% ipython --no-banner

In [1]: import numpy as np

In [2]: np.set_printoptions(suppress=True, linewidth=140)

In [3]: M = np.load("w.npy")

In [4]: M
Out[4]: 
array([[1.  , 0.9 , 0.81, 0.73, 0.66, 0.59],
       [0.9 , 1.  , 0.9 , 0.81, 0.73, 0.66],
       [0.81, 0.9 , 1.  , 0.9 , 0.81, 0.73],
       [0.73, 0.81, 0.9 , 1.  , 0.9 , 0.81],
       [0.66, 0.73, 0.81, 0.9 , 1.  , 0.9 ],
       [0.59, 0.66, 0.73, 0.81, 0.9 , 1.  ]])

In [5]: # symmetric, so the eigenvalues are real

In [6]: w, evecs = np.linalg.eigh(M)

In [7]: x0 = np.array([1, 0, 0, 2, 1, 0])

In [8]: x0 @ M @ x0
Out[8]: np.float64(13.84)

In [9]: def softmax(z):
   ...:     e = np.exp(z - z.max(axis=-1, keepdims=True))
   ...:     return e / e.sum(axis=-1, keepdims=True)
   ...: 

In [10]: np.round(softmax(M[1]), 2)
Out[10]: array([0.18, 0.2 , 0.18, 0.16, 0.15, 0.14])

In [11]: np.round(softmax(M).sum(axis=1), 2)
Out[11]: array([1., 1., 1., 1., 1., 1.])

In [12]: S = M @ M.T / np.sqrt(6)

In [13]: np.round(softmax(S)[1] @ M, 2)
Out[13]: array([0.78, 0.84, 0.86, 0.86, 0.83, 0.78])

In [14]: np.round(softmax(S + np.triu(np.full(S.shape, -np.inf), 1)), 2)
Out[14]: 
array([[1.  , 0.  , 0.  , 0.  , 0.  , 0.  ],
       [0.47, 0.53, 0.  , 0.  , 0.  , 0.  ],
       [0.3 , 0.34, 0.36, 0.  , 0.  , 0.  ],
       [0.22, 0.25, 0.26, 0.27, 0.  , 0.  ],
       [0.17, 0.2 , 0.21, 0.21, 0.21, 0.  ],
       [0.15, 0.16, 0.17, 0.18, 0.18, 0.16]])

In [15]: softmax(S).round(6).argmax(axis=1)
Out[15]: array([2, 2, 2, 3, 3, 3])

In [16]: q, evecs = np.linalg.qr(M[:, :3])[0], np.linalg.qr(M[:, 3:])[0]

In [17]: s = np.linalg.svd(q.T @ evecs, compute_uv=False)

In [18]: round(np.linalg.norm(q @ q.T - evecs @ evecs.T, 2), 2)
Out[18]: np.float64(1.0)

In [19]: s.round(2)
Out[19]: array([1.  , 0.38, 0.08])

In [20]: (s > 0.9).sum()
Out[20]: np.int64(1)

In [21]: B = np.array([[2, 3], [1, 2], [0, 3]])

In [22]: data = np.tile(B, (2, 3))

In [23]: data
Out[23]: 
array([[2, 3, 2, 3, 2, 3],
       [1, 2, 1, 2, 1, 2],
       [0, 3, 0, 3, 0, 3],
       [2, 3, 2, 3, 2, 3],
       [1, 2, 1, 2, 1, 2],
       [0, 3, 0, 3, 0, 3]])

In [24]: Uu, s, VT = np.linalg.svd(data)

In [25]: evecs = VT[:(s > 1e-8).sum()]

In [26]: rng = np.random.default_rng(526)

In [27]: x0 = data[2] + 4 * data[4] + rng.integers(2) * np.eye(6)[2]

In [28]: x0
Out[28]: array([ 4., 11.,  5., 11.,  4., 11.])

In [29]: np.round(np.diag(evecs.T @ evecs), 2)
Out[29]: array([0.33, 0.33, 0.33, 0.33, 0.33, 0.33])

In [30]: np.linalg.matrix_rank(np.vstack([data, x0]))
Out[30]: np.int64(3)

In [31]: np.allclose(evecs.T @ evecs @ x0, x0)
Out[31]: False

In [32]: np.round(np.linalg.norm(x0 - evecs.T @ evecs @ x0), 2)
Out[32]: np.float64(0.82)
